$ python -q
>>> import numpy as np
>>> from numpy import linalg as LA
>>> np.set_printoptions(precision=2, suppress=True, linewidth=140, legacy="1.25")
>>> rnd = lambda a: np.round(a, 2) + 0
>>> M = np.load("dump.npy")
>>> M
array([[ 5,  0,  0,  0,  0,  0,  0,  0,  0,  0,  2,  0, -4,  0],
       [ 0,  5,  1,  0,  0,  0,  0,  0,  0,  5,  0,  0,  0,  0],
       [ 0,  1,  2,  0,  0,  0,  0,  0,  3, -5,  0,  0,  0,  0],
       [ 0,  0,  0,  0,  4,  4, -1,  0,  0,  0,  0,  2,  0, -5],
       [ 0,  0,  0,  0,  0, -1, -2,  1,  0,  0,  0, -2,  0,  3],
       [ 0,  0,  0,  2,  1,  0, -3,  5,  0,  0,  0, -1,  0,  5],
       [ 0,  0,  0,  0,  2,  5,  5,  2,  0,  0,  0,  3,  0,  4],
       [ 0,  0,  0,  4, -2,  1, -5, -3,  0,  0,  0,  1,  0, -1],
       [ 0, -5,  3,  0,  0,  0,  0,  0, -1,  3,  0,  0,  0,  0],
       [ 0,  3, -5,  0,  0,  0,  0,  0, -5, -2,  0,  0,  0,  0],
       [-5,  0,  0,  0,  0,  0,  0,  0,  0,  0, -5,  0,  4,  0],
       [ 0,  0,  0, -3,  0,  2, -5,  2,  0,  0,  0,  0,  0, -1],
       [-5,  0,  0,  0,  0,  0,  0,  0,  0,  0,  3,  0, -3,  0],
       [ 0,  0,  0, -1, -4, -4, -2,  1,  0,  0,  0, -3,  0,  1]])
>>> # splits into 3 blocks
>>> np.trace(M)
4
>>> M.inv()
Traceback (most recent call last):
  File "<python-input-8>", line 1, in <module>
    M.inv()
    ^^^^^
AttributeError: 'numpy.ndarray' object has no attribute 'inv'
>>> LA.determinant(M)
Traceback (most recent call last):
  File "<python-input-9>", line 1, in <module>
    LA.determinant(M)
    ^^^^^^^^^^^^^^
AttributeError: module 'numpy.linalg' has no attribute 'determinant'
>>> np.allclose(M @ M.T, M.T @ M)
False
>>> out = M[0, 0] * M[1:] - np.outer(M[1:, 0], M[0])
>>> out
array([[  0,  25,   5,   0,   0,   0,   0,   0,   0,  25,   0,   0,   0,   0],
       [  0,   5,  10,   0,   0,   0,   0,   0,  15, -25,   0,   0,   0,   0],
       [  0,   0,   0,   0,  20,  20,  -5,   0,   0,   0,   0,  10,   0, -25],
       [  0,   0,   0,   0,   0,  -5, -10,   5,   0,   0,   0, -10,   0,  15],
       [  0,   0,   0,  10,   5,   0, -15,  25,   0,   0,   0,  -5,   0,  25],
       [  0,   0,   0,   0,  10,  25,  25,  10,   0,   0,   0,  15,   0,  20],
       [  0,   0,   0,  20, -10,   5, -25, -15,   0,   0,   0,   5,   0,  -5],
       [  0, -25,  15,   0,   0,   0,   0,   0,  -5,  15,   0,   0,   0,   0],
       [  0,  15, -25,   0,   0,   0,   0,   0, -25, -10,   0,   0,   0,   0],
       [  0,   0,   0,   0,   0,   0,   0,   0,   0,   0, -15,   0,   0,   0],
       [  0,   0,   0, -15,   0,  10, -25,  10,   0,   0,   0,   0,   0,  -5],
       [  0,   0,   0,   0,   0,   0,   0,   0,   0,   0,  25,   0, -35,   0],
       [  0,   0,   0,  -5, -20, -20, -10,   5,   0,   0,   0, -15,   0,   5]])
>>> M[:, 0] / M[0, 0]
array([ 1.,  0.,  0.,  0.,  0.,  0.,  0.,  0.,  0.,  0., -1.,  0., -1.,  0.])
>>> np.flatnonzero(~out.round(6).any(axis=1))
array([], dtype=int64)
